% ipython --no-banner

In [1]: import numpy as np

In [2]: import numpy.linalg as la

In [3]: np.set_printoptions(precision=3, suppress=True, linewidth=200)

In [4]: rd = lambda a: np.round(a, 3) + 0

In [5]: feats = np.load("out18.npy")

In [6]: print(feats)
[[ 1.541  1.584  0.17 ]
 [ 2.014  1.717 -0.031]
 [ 1.812  1.976  0.042]
 [ 1.669  1.823  0.573]
 [ 1.822  1.768  1.49 ]
 [ 1.787  2.313  0.657]
 [ 1.96   2.169  1.159]
 [ 2.276  1.973  0.864]
 [ 1.732  0.299  1.324]
 [ 0.946 -0.364  1.199]
 [ 0.367 -0.143  1.501]
 [ 1.086 -0.113  1.081]]

In [7]: Y = feats / la.norm(feats, axis=1, keepdims=True)

In [8]: G = Y @ Y.T

In [9]: print((np.abs(G) > 0.9).astype(int))
[[1 1 1 1 0 1 1 1 0 0 0 0]
 [1 1 1 1 0 1 1 1 0 0 0 0]
 [1 1 1 1 0 1 1 1 0 0 0 0]
 [1 1 1 1 1 1 1 1 0 0 0 0]
 [0 0 0 1 1 1 1 1 0 0 0 0]
 [1 1 1 1 1 1 1 1 0 0 0 0]
 [1 1 1 1 1 1 1 1 0 0 0 0]
 [1 1 1 1 1 1 1 1 0 0 0 0]
 [0 0 0 0 0 0 0 0 1 1 0 1]
 [0 0 0 0 0 0 0 0 1 1 1 1]
 [0 0 0 0 0 0 0 0 0 1 1 0]
 [0 0 0 0 0 0 0 0 1 1 0 1]]

In [10]: print(np.argwhere(np.triu(np.abs(G) > 0.95, 1)))
[[ 0  1]
 [ 0  2]
 [ 0  3]
 [ 0  5]
 [ 0  6]
 [ 0  7]
 [ 1  2]
 [ 1  3]
 [ 1  5]
 [ 1  7]
 [ 2  3]
 [ 2  5]
 [ 2  7]
 [ 3  4]
 [ 3  5]
 [ 3  6]
 [ 3  7]
 [ 4  6]
 [ 4  7]
 [ 5  6]
 [ 5  7]
 [ 6  7]
 [ 8 11]
 [ 9 11]]

In [11]: print(rd(G[9]))
[0.312 0.299 0.248 0.402 0.62  0.348 0.497 0.502 0.902 1.    0.903 0.98 ]

In [12]: print(rd(la.norm(Y, axis=1)))
[1. 1. 1. 1. 1. 1. 1. 1. 1. 1. 1. 1.]

In [13]: z = feats[:, 2] > np.median(feats[:, 2])

In [14]: u = feats[z].mean(axis=0) - feats[~z].mean(axis=0)

In [15]: print(rd((((feats - feats.mean(axis=0)) @ u > 0) == z).mean()))
0.833

In [16]: u, r1 = feats[7], feats[9]

In [17]: print(rd(u @ r1))
2.471

In [18]: print(rd(u @ u))
9.819

In [19]: pr = (u @ r1) / (u @ u) * u

In [20]: print(rd(np.outer(u, r1)))
[[ 2.153 -0.828  2.729]
 [ 1.866 -0.718  2.366]
 [ 0.817 -0.314  1.036]]

In [21]: print(rd(la.norm(u + r1) ** 2 + la.norm(u - r1) ** 2))
24.569

In [22]: E = np.loadtxt("a.csv", delimiter=",")

In [23]: print(E)
[[ -1.  -5.  -6.   7.]
 [  0.   0.   0.   0.]
 [ -8.   1.   1.  -3.]
 [  8.   2.  -9.   3.]
 [ -1.  -5.  -6.   7.]
 [ -1.  -5.  -6.   7.]
 [  7.  -3. -15.  10.]
 [  8.   2.  -9.   3.]
 [ -8.   9.   6.   5.]
 [ -1.  -5.  -6.   7.]
 [  8.  10.  -4.  11.]
 [  8.  10.  -4.  11.]
 [  7.   5. -10.  18.]
 [  0.   0.   0.   0.]
 [  0.   0.   0.   0.]
 [  0.   0.   0.   0.]
 [  7.   5. -10.  18.]
 [ -8.   1.   1.  -3.]
 [ -1.  -5.  -6.   7.]
 [  7.  -3. -15.  10.]
 [  8.  10.  -4.  11.]
 [  0.   8.   5.   8.]
 [ -1.  -2. -14.   7.]]

In [24]: G = np.cov(E, rowvar=False)

In [25]: print(np.argsort(-E.std(axis=0).round(6), kind="stable"))
[2 3 0 1]

In [26]: print(rd(np.polyfit(E[:, 1], E[:, 0], 1)))
[0.309 1.249]

In [27]: print(rd(la.eigvalsh(G)[::-1]))
[70.724 39.006 11.974  3.561]

In [28]: D = la.norm(E[:, None] - E[None], axis=-1)

In [29]: print(D[10].round(6).argsort(kind="stable")[:4])
[10 11 20 12]

In [30]: print(rd(la.norm(E, axis=1)))
[10.536  0.     8.66  12.57  10.536 10.536 19.57  12.57  14.353 10.536 17.349 17.349 22.316  0.     0.     0.    22.316  8.66  10.536 19.57  17.349 12.369 15.811]

In [31]: print(rd(la.norm(E - E.mean(axis=0), axis=1)))
[ 6.979  8.181 14.593  8.297  6.979  6.979 12.83   8.297 16.468  6.979 11.792 11.792 14.382  8.181  8.181  8.181 14.382 14.593  6.979 12.83  11.792 12.13  10.132]

In [32]: print((D + 1e9 * np.eye(23)).round(6).argmin(axis=1))
[ 4 13 17  7  0  0 19  3 21  0 11 10 16  1  1  1 12  2  0  6 10  8  0]

In [33]: print(rd(D[10]))
[18.055 17.349 23.622 12.369 18.055 18.055 17.088 12.369 19.824 18.055  0.     0.    10.536 17.349 17.349 17.349 10.536 23.622 18.055 17.088  0.    12.57  18.466]
